% python3 -q
>>> import numpy as np
>>> np.set_printoptions(precision=3, suppress=True, linewidth=160)
>>> rd = lambda a: np.round(a, 3) + 0
>>> J = np.load("block19.npy")
>>> print(J)
[[ 1  1  1  1 -1 -1 -1 -1]
 [ 1 -1 -1  1  1 -1 -1  1]
 [ 1  1 -1 -1  1  1 -1 -1]
 [ 1  1  1  1  1  1  1  1]
 [ 1 -1 -1  1 -1  1  1 -1]
 [ 1  1 -1 -1 -1 -1  1  1]
 [ 1 -1  1 -1 -1  1 -1  1]
 [ 1 -1  1 -1  1 -1  1 -1]]
>>> vec = np.array([3, 1, 3, 3, 2, 3, 2, 0])
>>> y = J @ vec
>>> beta, lr = np.zeros(8), 1 / np.linalg.norm(J, 2) ** 2
>>> for i in range(50):
...     beta -= lr * J.T @ (J @ beta - y)
...     if i % 10 == 0: print(i, round(np.linalg.norm(J @ beta - y), 3))
... 
0 0.0
10 0.0
20 0.0
30 0.0
40 0.0
>>> print(rd(beta))
[3. 1. 3. 3. 2. 3. 2. 0.]
>>> print(rd(np.linalg.cond(J)))
1.0
>>> f = np.array([-5, 0, 1, -2, 1, 2, 0, -5])
>>> Y = J + np.outer(f, np.eye(8)[4])
>>> print(Y)
[[ 1.  1.  1.  1. -6. -1. -1. -1.]
 [ 1. -1. -1.  1.  1. -1. -1.  1.]
 [ 1.  1. -1. -1.  2.  1. -1. -1.]
 [ 1.  1.  1.  1. -1.  1.  1.  1.]
 [ 1. -1. -1.  1.  0.  1.  1. -1.]
 [ 1.  1. -1. -1.  1. -1.  1.  1.]
 [ 1. -1.  1. -1. -1.  1. -1.  1.]
 [ 1. -1.  1. -1. -4. -1.  1. -1.]]
>>> print(rd(np.linalg.det(Y) / np.linalg.det(J)), rd(1 + np.linalg.solve(J, f)[4]))
0.5 0.5
>>> print(np.linalg.matrix_rank(Y - J))
1
>>> print(np.linalg.matrix_rank(np.linalg.inv(Y) - np.linalg.inv(J), tol=1e-8))
1
>>> Q, evecs = np.linalg.qr(Y[:, :5])[0], np.linalg.qr(Y[:, 5:])[0]
>>> sv = np.linalg.svd(Q.T @ evecs, compute_uv=False)
>>> print(rd(np.linalg.norm(Q @ Q.T - evecs @ evecs.T, 2)))
1.0
